In [1]: import numpy as np

In [2]: import numpy.linalg as la

In [3]: np.set_printoptions(suppress=True, linewidth=120)

In [4]: def tidy(a):
   ...:     return np.round(a, 2) + 0
   ...: 

In [5]: W0 = np.load("m.npy")

In [6]: print(W0)
[[   0.9   -40.11   59.19   80.35   80.01    0.24   21.29   78.48 -101.74  -80.54]
 [   1.59  -39.71   60.44   79.43   80.09    1.19   19.59   80.99  -99.25  -80.7 ]
 [   0.04  -40.52   60.07   79.19   80.53   -2.14   19.77   79.23  -99.1   -79.16]
 [   0.39  -38.73   58.8    80.84   81.43    1.02   18.85   79.17 -101.18  -80.17]
 [  -2.13  -40.36   60.     78.82   78.42    0.35   19.53   81.32 -100.97  -80.4 ]
 [  -0.48  -40.31   60.88   79.52   80.01   -0.92   19.55   80.33 -101.01  -79.38]
 [  -2.07  -38.63   59.93   80.56   80.43    0.53   20.59   81.77  -99.38  -79.6 ]
 [   0.11  -40.72   57.31   81.1    79.5    -0.27   19.97   78.87 -100.72  -79.54]
 [   0.33  -40.42   59.54   79.77   80.26   -0.03   20.2    80.19  -99.85  -80.54]
 [   1.28  -41.67   61.24   77.51   80.03    0.86   19.77   79.83 -101.36  -79.48]
 [   1.17  -41.93   60.18   79.03   79.8     1.03   19.85   81.63 -100.77  -81.02]
 [  -1.52  -40.6    59.63   80.42   81.67   -0.16   19.16   80.2   -99.95  -81.79]
 [  -0.34  -39.2    59.45   78.82   78.29   -0.67   20.43   79.06 -100.25  -79.33]
 [   0.7   -41.33   60.72   80.85   79.49   -0.61   20.9    81.02  -99.25  -79.87]
 [  -0.2   -40.62   61.57   77.68   79.36   -0.28   20.03   79.65  -99.1   -79.91]
 [   0.06  -39.68   58.79   81.01   79.55    1.55   21.43   79.21  -99.29  -79.54]
 [   1.14  -40.71   59.64   79.94   79.93   -1.43   20.14   80.46  -99.22  -81.14]
 [   1.18  -38.72   60.45   79.57   78.72    0.27   20.98   79.76  -99.97  -77.35]
 [  -0.25  -39.39   59.15   80.03   82.29    0.34   20.1    80.16 -100.69  -78.05]
 [   0.14  -40.62   59.76   80.69   79.44    0.77   19.06   80.02  -99.45  -80.24]]

In [7]: vec = np.array([3, 0, 1, 3, 1, 1, 2, 0, 0, 2])

In [8]: rhs = W0 @ vec

In [9]: print(tidy(la.solve(W0.T @ W0, W0.T @ rhs)))
[3. 0. 1. 3. 1. 1. 2. 0. 0. 2.]

In [10]: rng = np.random.default_rng(314)

In [11]: rhs = rhs + 0.3 * rng.normal(size=20)

In [12]: print(tidy(rhs))
[264.5  262.39 257.38 262.6  247.11 257.53 258.38 261.08 259.35 259.06 258.72 252.42 254.85 266.68 253.6  266.81 259.45
 269.29 265.21 259.97]

In [13]: beta, *_ = la.lstsq(W0, rhs)

In [14]: print(tidy(W0.T @ (rhs - W0 @ beta)))
[0. 0. 0. 0. 0. 0. 0. 0. 0. 0.]

In [15]: print(tidy(la.norm(rhs - W0 @ beta)))
0.61

In [16]: print(tidy(beta))
[ 2.99  0.08  1.14  3.1   0.95  0.93  1.95 -0.06 -0.01  2.06]

In [17]: F = np.loadtxt("arr.csv", delimiter=",")

In [18]: print(F)
[[ -1.   2.  -2.  -1.  -2.   1.   0.   1.  -2.   1.]
 [ -1.   1.  -1.  -2.  -1.   2.  -2.  -3.  -3.   3.]
 [ -1.   2.  -2.  -1.   3.   1.  -1.  -1.   0.   1.]
 [  2.  -3.   3.  -1.   3.  -3.   2.  -2.   1.   1.]
 [ -2.  -2.   2.  -2.  -2.   0.  -2.  -1.  -3.   2.]
 [ -4.   5.  -5.  -7.  -5.   7.  -6.  -8. -11.  10.]]

In [19]: rk = la.matrix_rank(F)

In [20]: print(rk)
5

In [21]: N = la.svd(F)[2][rk:].T

In [22]: print([int(la.matrix_rank(F[:i])) for i in range(1, len(F) + 1)])
[1, 2, 3, 4, 5, 5]

In [23]: print([int(la.matrix_rank(F[:, :j + 1])) for j in range(10)])
[1, 2, 2, 3, 4, 5, 5, 5, 5, 5]

In [24]: left, sv, Vh = la.svd(F)

In [25]: V = Vh[:(sv > 1e-8).sum()]

In [26]: vec = F[1] + 3 * F[0] + rng.integers(2) * np.eye(10)[4]

In [27]: print(vec)
[-4.  7. -7. -5. -6.  5. -2.  0. -9.  6.]

In [28]: print(np.allclose(V.T @ V @ vec, vec))
False

In [29]: print(la.matrix_rank(np.vstack([F, vec])))
6

In [30]: idx = rng.integers(0, 3, 5)

In [31]: data = np.triu((idx[:, None] == idx) & (rng.random((5, 5)) < 0.8), 1).astype(int)

In [32]: data += data.T

In [33]: print(data)
[[0 0 0 1 0]
 [0 0 1 0 0]
 [0 1 0 0 0]
 [1 0 0 0 0]
 [0 0 0 0 0]]

In [34]: print(data.sum(axis=0))
[1 1 1 1 0]

In [35]: print(np.argwhere(np.triu(data)))
[[0 3]
 [1 2]]

In [36]: Lm = np.diag(data.sum(axis=1)) - data

In [37]: print(la.matrix_rank(Lm))
2

In [38]: print(tidy(la.eigvalsh(Lm)))
[0. 0. 0. 2. 2.]

In [39]: print(Lm)
[[ 1  0  0 -1  0]
 [ 0  1 -1  0  0]
 [ 0 -1  1  0  0]
 [-1  0  0  1  0]
 [ 0  0  0  0  0]]
